In [1]: import numpy as np

In [2]: np.set_printoptions(precision=2, suppress=True, linewidth=140, sign=" ")

In [3]: def rd(a):
   ...:     return np.round(a, 2) + 0
   ...: 

In [4]: W0 = np.load("block13.npy")

In [5]: print(W0)
[[  20.33 -140.85  -37.97]
 [  19.61 -138.09  -40.39]
 [  20.48 -139.72  -41.25]
 [  19.78 -139.36  -40.3 ]
 [  21.65 -141.56  -39.81]
 [  19.79 -140.43  -39.14]
 [  20.35 -140.92  -41.06]
 [  19.27 -138.79  -40.06]
 [  20.98 -141.67  -42.13]
 [  20.24 -141.35  -41.45]
 [  21.25 -139.54  -39.42]
 [  19.06 -138.8   -38.24]
 [  20.49 -139.2   -40.39]
 [  19.36 -138.95  -39.5 ]
 [  18.7  -140.32  -38.17]
 [  19.12 -139.38  -39.62]
 [  21.06 -140.7   -40.79]
 [  21.2  -140.4   -38.69]
 [  20.14 -137.39  -39.63]
 [  19.22 -138.96  -41.66]
 [  18.34 -138.74  -40.6 ]
 [  21.67 -140.79  -39.83]
 [  20.46 -141.15  -39.46]
 [  21.3  -139.02  -39.19]
 [  19.66 -142.22  -38.77]
 [  19.55 -140.61  -40.33]
 [  17.13 -138.96  -39.85]
 [  20.14 -140.52  -40.29]
 [  20.45 -140.63  -38.91]
 [  20.47 -139.87  -39.78]
 [  21.21 -141.12  -39.67]]

In [6]: # column 1 dominates

In [7]: def softmax(z):
   ...:     e = np.exp(z - z.max(axis=-1, keepdims=True))
   ...:     return e / e.sum(axis=-1, keepdims=True)
   ...: 

In [8]: print(rd(softmax(W0[12] + -2)))
[ 1.  0.  0.]

In [9]: S = W0 @ W0.T / np.sqrt(3)

In [10]: print(softmax(S)[12] @ W0)
[  20.98 -141.67  -42.13]

In [11]: mat = np.load("arr.npy")

In [12]: print(mat)
[[  1  -3   9 -27]
 [  1  -2   4  -8]
 [  1  -1   1  -1]
 [  1   0   0   0]
 [  1   1   1   1]]

In [13]: # row 0 is much longer than the rest

In [14]: hat = mat @ np.linalg.solve(mat.T @ mat, mat.T)

In [15]: print(rd(np.linalg.eigvalsh(hat)))
[ 0.  1.  1.  1.  1.]

In [16]: print(np.linalg.matrix_rank(np.eye(5) - hat))
1

In [17]: print(rd(hat @ mat[:, 3]))
[-27.  -8.  -1.   0.   1.]

In [18]: print(np.allclose(hat @ hat, hat))
True

In [19]: A2 = np.array([[3, 2, 3], [0, 0, 2]])

In [20]: basis = np.kron(A2, mat)

In [21]: print(rd(np.linalg.norm(basis, 2)), rd(np.linalg.norm(A2, 2) * np.linalg.norm(mat, 2)))
146.78 146.78

In [22]: print(np.linalg.matrix_rank(basis))
8

In [23]: X = np.array([[1, 1, 1, 1], [3, 3, 3, 3], [5, 5, 5, 5]])

In [24]: Uu, sigma, Vh = np.linalg.svd(X)

In [25]: V = Vh[:(sigma > 1e-8).sum()]

In [26]: rng = np.random.default_rng(73)

In [27]: vec = X[2] + -1 * X[1] + rng.integers(2) * np.eye(4)[0]

In [28]: print(vec)
[ 3.  2.  2.  2.]

In [29]: print(np.linalg.matrix_rank(np.vstack([X, vec])))
2

In [30]: print(np.diag(V.T @ V))
[ 0.25  0.25  0.25  0.25]

In [31]: print(np.allclose(V.T @ V @ vec, vec))
False

In [32]: print(rd(np.linalg.norm(vec - V.T @ V @ vec)))
0.87
